$ python3 -q
>>> import numpy as np
>>> np.set_printoptions(suppress=True, linewidth=120)
>>> data = np.load("mat.npy")
>>> print(data)
[[1 2 0]
 [2 1 1]
 [2 2 2]
 [0 0 0]]
>>> proj = data @ np.linalg.solve(data.T @ data, data.T)
>>> np.round((np.eye(4) - proj) @ data, 2) + 0
array([[0., 0., 0.],
       [0., 0., 0.],
       [0., 0., 0.],
       [0., 0., 0.]])
>>> np.linalg.matrix_rank(np.eye(4) - proj)
np.int64(1)
>>> np.allclose(proj @ proj, proj)
True
>>> np.round(proj @ data[:, 2], 2) + 0
array([0., 1., 2., 0.])
>>> vec = np.array([0, 2, -1])
>>> y = data @ vec
>>> y
array([4, 1, 2, 0])
>>> rng = np.random.default_rng(97538)
>>> y = y + 0.1 * rng.normal(size=4)
>>> y.round(2)
array([4.04, 1.06, 1.79, 0.09])
>>> coef, *_ = np.linalg.lstsq(data, y)
>>> round(float(np.linalg.norm(y - data @ coef)), 2)
0.09
>>> np.round(data.T @ (y - data @ coef), 2) + 0
array([0., 0., 0.])
>>> out = np.c_[data[:, :1] @ np.array([[-4]]), np.array([3, 0, -2, 0])]
>>> print(out)
[[-4  3]
 [-8  0]
 [-8 -2]
 [ 0  0]]
>>> np.linalg.matrix_rank(np.c_[data, out])
np.int64(3)
>>> np.round(np.linalg.lstsq(data, out[:, 0])[0], 2) + 0
array([-4.,  0.,  0.])
>>> print(np.round(np.linalg.norm(out - data @ np.linalg.lstsq(data, out)[0], axis=0), 2) + 0)
[0. 0.]
>>> J = np.load("m.npy")
>>> J
array([[ 3, -9,  9],
       [ 3, -9,  9],
       [ 2, -6,  6],
       [ 1, -3,  3]])
>>> # rows 0 and 1 are equal
>>> W = np.array([[4, 7, -5], [5, 8, -6], [-6, 0, 4]])
>>> coef = np.array([0, 0, 0])
>>> H = np.maximum(J @ W + coef, 0)
>>> (H > 0).astype(int)
array([[0, 0, 1],
       [0, 0, 1],
       [0, 0, 1],
       [0, 0, 1]])
>>> basis = np.array([[2, 0], [0, 2], [1, 0]])
>>> H @ basis
array([[75,  0],
       [75,  0],
       [50,  0],
       [25,  0]])
>>> rk = np.linalg.matrix_rank(J)
>>> rk
np.int64(1)
>>> null = np.linalg.svd(J)[2][rk:].T
>>> [int(np.linalg.matrix_rank(np.delete(J, i, axis=0))) for i in range(4)]
[1, 1, 1, 1]
>>> print(np.allclose(J @ null, 0))
True
>>> print([int(np.linalg.matrix_rank(J[:i])) for i in range(1, len(J) + 1)])
[1, 1, 1, 1]
>>> print(np.round(J @ null, 2) + 0)
[[0. 0.]
 [0. 0.]
 [0. 0.]
 [0. 0.]]
>>> np.round(null @ null.T, 2)
array([[ 0.95,  0.16, -0.16],
       [ 0.16,  0.53,  0.47],
       [-0.16,  0.47,  0.53]])
>>> U, sig, Vh = np.linalg.svd(J, full_matrices=False)
>>> np.cumsum(sig ** 2) / np.sum(sig ** 2)
array([1., 1., 1.])
>>> sig.round(2) + 0
array([20.9,  0. ,  0. ])
>>> print(np.round(np.linalg.norm(J, 2) / np.linalg.norm(J), 2))
1.0
>>> np.linalg.matrix_rank(J, rtol=0.1)
np.int64(1)
>>> U, sig, Vh = np.linalg.svd(J)
>>> V = Vh[:(sig > 1e-8).sum()]
>>> vec = J[1] + 5 * J[3] + rng.integers(2) * np.eye(3)[1]
>>> vec
array([  8., -23.,  24.])
>>> np.round(V.T @ V, 2)
array([[ 0.05, -0.16,  0.16],
       [-0.16,  0.47, -0.47],
       [ 0.16, -0.47,  0.47]])
>>> np.linalg.matrix_rank(np.vstack([J, vec]))
np.int64(2)
>>> out = np.array([[1, 1], [1, -1]])
>>> M = np.kron(out, np.kron(out, out))[rng.permutation(8)][:4]
>>> M
array([[ 1,  1, -1, -1,  1,  1, -1, -1],
       [ 1,  1, -1, -1, -1, -1,  1,  1],
       [ 1, -1, -1,  1, -1,  1,  1, -1],
       [ 1, -1,  1, -1,  1, -1,  1, -1]])
>>> U, sig, Vh = np.linalg.svd(M, full_matrices=False)
>>> np.round(U.T @ U, 2) + 0
array([[1., 0., 0., 0.],
       [0., 1., 0., 0.],
       [0., 0., 1., 0.],
       [0., 0., 0., 1.]])
>>> np.round(np.cumsum(sig ** 2) / np.sum(sig ** 2), 2)
array([0.25, 0.5 , 0.75, 1.  ])
>>> np.round(U.T @ M @ Vh.T, 2) + 0
array([[2.83, 0.  , 0.  , 0.  ],
       [0.  , 2.83, 0.  , 0.  ],
       [0.  , 0.  , 2.83, 0.  ],
       [0.  , 0.  , 0.  , 2.83]])
>>> np.round(Vh @ Vh.T, 2) + 0
array([[1., 0., 0., 0.],
       [0., 1., 0., 0.],
       [0., 0., 1., 0.],
       [0., 0., 0., 1.]])
>>> np.allclose(U * sig @ Vh, M)
True
>>> out = M / np.sqrt((M ** 2).mean(axis=1, keepdims=True))
>>> np.round(np.linalg.norm(out, axis=1), 2)
array([2.83, 2.83, 2.83, 2.83])
>>> print(np.linalg.matrix_rank(M - M.mean(axis=1, keepdims=True)))
4
>>> print(M - M.mean(axis=1, keepdims=True))
[[ 1.  1. -1. -1.  1.  1. -1. -1.]
 [ 1.  1. -1. -1. -1. -1.  1.  1.]
 [ 1. -1. -1.  1. -1.  1.  1. -1.]
 [ 1. -1.  1. -1.  1. -1.  1. -1.]]
>>> print(out[0])
[ 1.  1. -1. -1.  1.  1. -1. -1.]
>>> vec = np.array([8, 2, -9, -9, 5, 7, -7, -8])
>>> h = np.maximum(M @ vec, 0)
>>> np.round(np.tanh(M @ vec), 2)
array([1.  , 0.76, 1.  , 1.  ])
>>> np.flatnonzero(h > 1e-9)
array([0, 1, 2, 3])
>>> W = np.array([[6, 1], [2, 6], [2, 8], [5, 2], [0, 2], [1, 5], [8, 4], [4, 8]])
>>> coef = np.array([-3, 2])
>>> H = np.maximum(M @ W + coef, 0)
>>> np.linalg.matrix_rank(H)
np.int64(2)
>>> basis = np.array([[-2, -1, -1], [0, 1, 1]])
>>> (H @ basis).round(6).argmax(axis=1)
array([0, 1, 1, 1])
>>> W @ basis
array([[-12,  -5,  -5],
       [ -4,   4,   4],
       [ -4,   6,   6],
       [-10,  -3,  -3],
       [  0,   2,   2],
       [ -2,   4,   4],
       [-16,  -4,  -4],
       [ -8,   4,   4]])
>>> H @ basis
array([[  0,   0,   0],
       [-18,  -5,  -5],
       [-18,  -9,  -9],
       [ -2,  -1,  -1]])
>>> out = M / np.linalg.norm(M, axis=1, keepdims=True)
>>> cov = out @ out.T
>>> print(np.degrees(np.arccos(np.clip(cov[2, 3], -1, 1))))
90.0
>>> cov[2].round(2) + 0
array([0., 0., 1., 0.])
>>> print(np.round(np.linalg.norm(out, axis=1), 2))
[1. 1. 1. 1.]
>>> F = np.loadtxt("out10.csv", delimiter=",")
>>> F
array([[-1.,  8., -4., -2.],
       [-1.,  2., -1., -2.],
       [ 0.,  6., -3.,  0.]])
>>> np.round(np.linalg.norm(F, 2) / np.linalg.norm(F), 2)
np.float64(0.98)
>>> [round(float(x), 2) for x in np.linalg.svd(F, compute_uv=False)[:3]]
[11.62, 2.24, 0.0]
>>> mat = np.array([[0, 0, 1], [0, 0, 0], [1, 0, 0]])
>>> mat
array([[0, 0, 1],
       [0, 0, 0],
       [1, 0, 0]])
>>> mat @ mat
array([[1, 0, 0],
       [0, 0, 0],
       [0, 0, 1]])
>>> (mat - mat.T) / 2
array([[0., 0., 0.],
       [0., 0., 0.],
       [0., 0., 0.]])
>>> np.allclose(mat, mat.T)
True
>>> np.round(np.linalg.det(mat), 2)
np.float64(0.0)
>>> u = np.array([0, 0, 2])
>>> np.array([np.convolve(row, u, "same") for row in mat])
array([[0, 0, 0],
       [0, 0, 0],
       [0, 2, 0]])
>>> np.convolve(mat[2], u)
array([0, 0, 2, 0, 0])
>>> print(np.cross(mat[2, :3], mat[1, :3]))
[0 0 0]
>>> np.correlate(mat[2], mat[1], "full")
array([0, 0, 0, 0, 0])
>>> np.round(np.linalg.norm(M[0], 1), 2), round(np.linalg.norm(M[0], np.inf), 2)
(np.float64(8.0), np.float64(1.0))
>>> M[0] @ M[3]
np.int64(0)
>>> np.round(np.linalg.norm(M[0] - M[3]), 2)
np.float64(4.0)
>>> np.linalg.norm(M, axis=1).argmax()
np.int64(0)
>>> m1 = np.tril(np.array([[1, 0, 1], [2, 1, 2], [0, 1, 0]]), -1) + np.eye(3, dtype=int)
>>> m1
array([[1, 0, 0],
       [2, 1, 0],
       [0, 1, 1]])
>>> q = m1.astype(float).copy()
>>> for j in range(3):
...     q[:, j] -= q[:, :j] @ (q[:, :j].T @ q[:, j])
...     q[:, j] /= np.linalg.norm(q[:, j])
... 
>>> print(np.round(q.T @ q, 2) + 0)
[[1. 0. 0.]
 [0. 1. 0.]
 [0. 0. 1.]]
>>> q.round(2)
array([[ 0.45, -0.37,  0.82],
       [ 0.89,  0.18, -0.41],
       [ 0.  ,  0.91,  0.41]])
>>> vec = np.array([1, 0, 5])
>>> np.linalg.norm(q @ vec) <= np.linalg.norm(q, 2) * np.linalg.norm(vec) + 1e-9
np.True_
>>> (q @ vec).argmax()
np.int64(0)
>>> np.round(q * vec, 2)
array([[ 0.45, -0.  ,  4.08],
       [ 0.89,  0.  , -2.04],
       [ 0.  ,  0.  ,  2.04]])
>>> np.prod(np.diag(m1)), np.round(np.linalg.det(m1), 2)
(np.int64(1), np.float64(1.0))
>>> out = np.linalg.inv(m1)
>>> np.allclose(out, m1.T)
False
>>> print(np.round(np.linalg.det(m1) * out, 2))
[[ 1.  0.  0.]
 [-2.  1.  0.]
 [ 2. -1.  1.]]
>>> (np.abs(out) > 1e-9).astype(int)
array([[1, 0, 0],
       [1, 1, 0],
       [1, 1, 1]])
>>> np.round(np.linalg.slogdet(m1)[0], 2)
np.float64(1.0)
>>> m1 @ out
array([[1., 0., 0.],
       [0., 1., 0.],
       [0., 0., 1.]])
>>> z = rng.permutation(3)
>>> z
array([1, 2, 0])
>>> out = m1[z][:, z]
>>> print(np.allclose(out, m1))
False
>>> out
array([[1, 0, 2],
       [1, 1, 0],
       [0, 0, 1]])
>>> np.trace(out)
np.int64(3)
>>> print(np.round(np.sort(np.abs(np.linalg.eigvals(out))), 2))
[1. 1. 1.]
>>> round(np.linalg.det(out), 2), np.round(np.linalg.det(m1[z]), 2)
(np.float64(1.0), np.float64(1.0))
>>> K = np.load("dump.npy")
>>> print(K)
[[-0.01  4.6  -1.9 ]
 [-1.19 -0.19  2.93]
 [-0.56 -2.4   2.42]
 [ 0.59  2.37 -2.38]
 [ 1.49 -3.22 -2.22]
 [-1.48  3.23  2.19]
 [ 0.31 -3.39  0.7 ]
 [ 0.3  -3.41  0.7 ]
 [-1.2   4.41  1.02]
 [ 1.82 -2.02 -3.39]
 [-0.55  6.78 -1.41]
 [-0.62 -2.4   2.4 ]]
>>> z = K[:, 1] > np.median(K[:, 1])
>>> u = K[z].mean(axis=0) - K[~z].mean(axis=0)
>>> round(float((((K - K.mean(axis=0)) @ u > 0) == z).mean()), 2)
0.92
>>> Xs = K - K.mean(axis=0)
>>> U, sig, Vh = np.linalg.svd(Xs, full_matrices=False)
>>> print((np.sign(U[:, 0]) == np.sign(U[0, 0])).astype(int))
[1 0 0 1 0 1 0 0 1 0 1 0]
>>> print(np.linalg.matrix_rank(Xs))
3
>>> np.round(sig ** 2 / (sig ** 2).sum(), 2) + 0
array([0.71, 0.29, 0.  ])
>>> round(float((sig ** 2).sum() ** 2 / (sig ** 4).sum()), 2)
1.69
>>> print(np.round(np.abs(Vh[-1]), 2))
[0.91 0.16 0.38]
>>> np.round(Vh[0] * np.sign(Vh[0, np.abs(Vh[0]).argmax()]), 2)
array([-0.12,  0.98, -0.13])
>>> d = np.linalg.norm(K[:, None] - K[None], axis=-1)
>>> print((d + 1e9 * np.eye(12)).round(6).argmin(axis=1))
[10 11 11  0  9  8  7  6  5  4  0  2]
>>> np.flatnonzero(d[11] < d.mean() / 2)
array([ 1,  2,  6,  7, 11])
>>> np.round(np.linalg.norm(K - K.mean(axis=0), axis=1), 2)
array([4.68, 3.1 , 3.65, 3.25, 4.55, 3.82, 3.82, 3.84, 4.3 , 4.63, 6.61, 3.64])
>>> np.linalg.matrix_rank(d ** 2)
np.int64(5)
>>> print(d.mean(axis=1).argmax())
10
>>> np.round(np.linalg.norm(K, axis=1), 2)
array([4.98, 3.17, 3.45, 3.41, 4.19, 4.17, 3.48, 3.49, 4.68, 4.35, 6.95, 3.45])
>>> d[:5, :5].round(2)
array([[0.  , 6.9 , 8.24, 2.36, 7.97],
       [6.9 , 0.  , 2.35, 6.16, 6.55],
       [8.24, 2.35, 0.  , 6.86, 5.14],
       [2.36, 6.16, 6.86, 0.  , 5.66],
       [7.97, 6.55, 5.14, 5.66, 0.  ]])
>>> cov = np.cov(K, rowvar=False)
>>> cov.shape
(3, 3)
>>> np.round(np.linalg.eigvalsh(cov)[::-1], 2) + 0
array([14.05,  5.66,  0.  ])
>>> np.argwhere(np.triu(np.abs(np.corrcoef(K.T)) > 0.8, 1))
array([], shape=(0, 2), dtype=int64)
>>> np.round(np.polyfit(K[:, 2], K[:, 0], 1), 2)
array([-0.37, -0.06])
>>> np.round(np.corrcoef(K.T), 2)
array([[ 1.  , -0.46, -0.79],
       [-0.46,  1.  , -0.17],
       [-0.79, -0.17,  1.  ]])
>>> out = np.c_[K[:, :1] @ np.array([[8]]), np.array([2, -2, 1, 2, 2, 1, 2, -2, 2, -3, 0, -1])]
>>> out
array([[ -0.08,   2.  ],
       [ -9.52,  -2.  ],
       [ -4.48,   1.  ],
       [  4.72,   2.  ],
       [ 11.92,   2.  ],
       [-11.84,   1.  ],
       [  2.48,   2.  ],
       [  2.4 ,  -2.  ],
       [ -9.6 ,   2.  ],
       [ 14.56,  -3.  ],
       [ -4.4 ,   0.  ],
       [ -4.96,  -1.  ]])
>>> np.linalg.matrix_rank(np.c_[K, out])
np.int64(4)
>>> np.linalg.matrix_rank(out)
np.int64(2)
>>> np.round(np.linalg.norm(np.linalg.qr(K)[0].T @ out, axis=0) ** 2 / ((out ** 2).sum(axis=0) + 1e-12), 2)
array([1.  , 0.15])
>>> feats = np.loadtxt("test11.csv", delimiter=",")
>>> feats
array([[0., 0., 0., 1.],
       [0., 0., 0., 0.],
       [0., 0., 0., 0.],
       [1., 0., 0., 0.]])
>>> round(float(np.linalg.det(feats)), 2)
0.0
>>> (feats + feats.T) / 2
array([[0., 0., 0., 1.],
       [0., 0., 0., 0.],
       [0., 0., 0., 0.],
       [1., 0., 0., 0.]])
>>> (feats - feats.T) / 2
array([[0., 0., 0., 0.],
       [0., 0., 0., 0.],
       [0., 0., 0., 0.],
       [0., 0., 0., 0.]])
>>> np.trace(feats)
np.float64(0.0)
>>> np.argwhere(np.triu(feats))
array([[0, 3]])
>>> L = np.diag(feats.sum(axis=1)) - feats
>>> round(np.linalg.det(L[1:, 1:]))
0
>>> (np.linalg.eigvalsh(L) < 1e-8).sum()
np.int64(3)
>>> vals, V = np.linalg.eigh(feats)
>>> vec = np.array([1, 2, -1, -1])
>>> np.abs(feats).sum(axis=1).max(), np.abs(vals).max()
(np.float64(1.0), np.float64(1.0))
>>> (np.sign(V[:, -1].round(6)) == np.sign(V[0, -1].round(6))).astype(int)
array([1, 0, 0, 1])
>>> np.round(V * np.maximum(vals, 0) @ V.T, 2)
array([[0.5, 0. , 0. , 0.5],
       [0. , 0. , 0. , 0. ],
       [0. , 0. , 0. , 0. ],
       [0.5, 0. , 0. , 0.5]])
>>> np.round(vec @ feats @ vec / (vec @ vec), 2), vals[0], vals[-1]
(np.float64(-0.29), np.float64(-1.0), np.float64(1.0))
>>> np.round(V * np.abs(vals) @ V.T, 2) + 0
array([[1., 0., 0., 0.],
       [0., 0., 0., 0.],
       [0., 0., 0., 0.],
       [0., 0., 0., 1.]])
>>> (np.linalg.matrix_power((feats != 0) + (feats.T != 0) + np.eye(4), 4) > 0).astype(int)
array([[1, 0, 0, 1],
       [0, 1, 0, 0],
       [0, 0, 1, 0],
       [1, 0, 0, 1]])
>>> feats @ feats
array([[1., 0., 0., 0.],
       [0., 0., 0., 0.],
       [0., 0., 0., 0.],
       [0., 0., 0., 1.]])
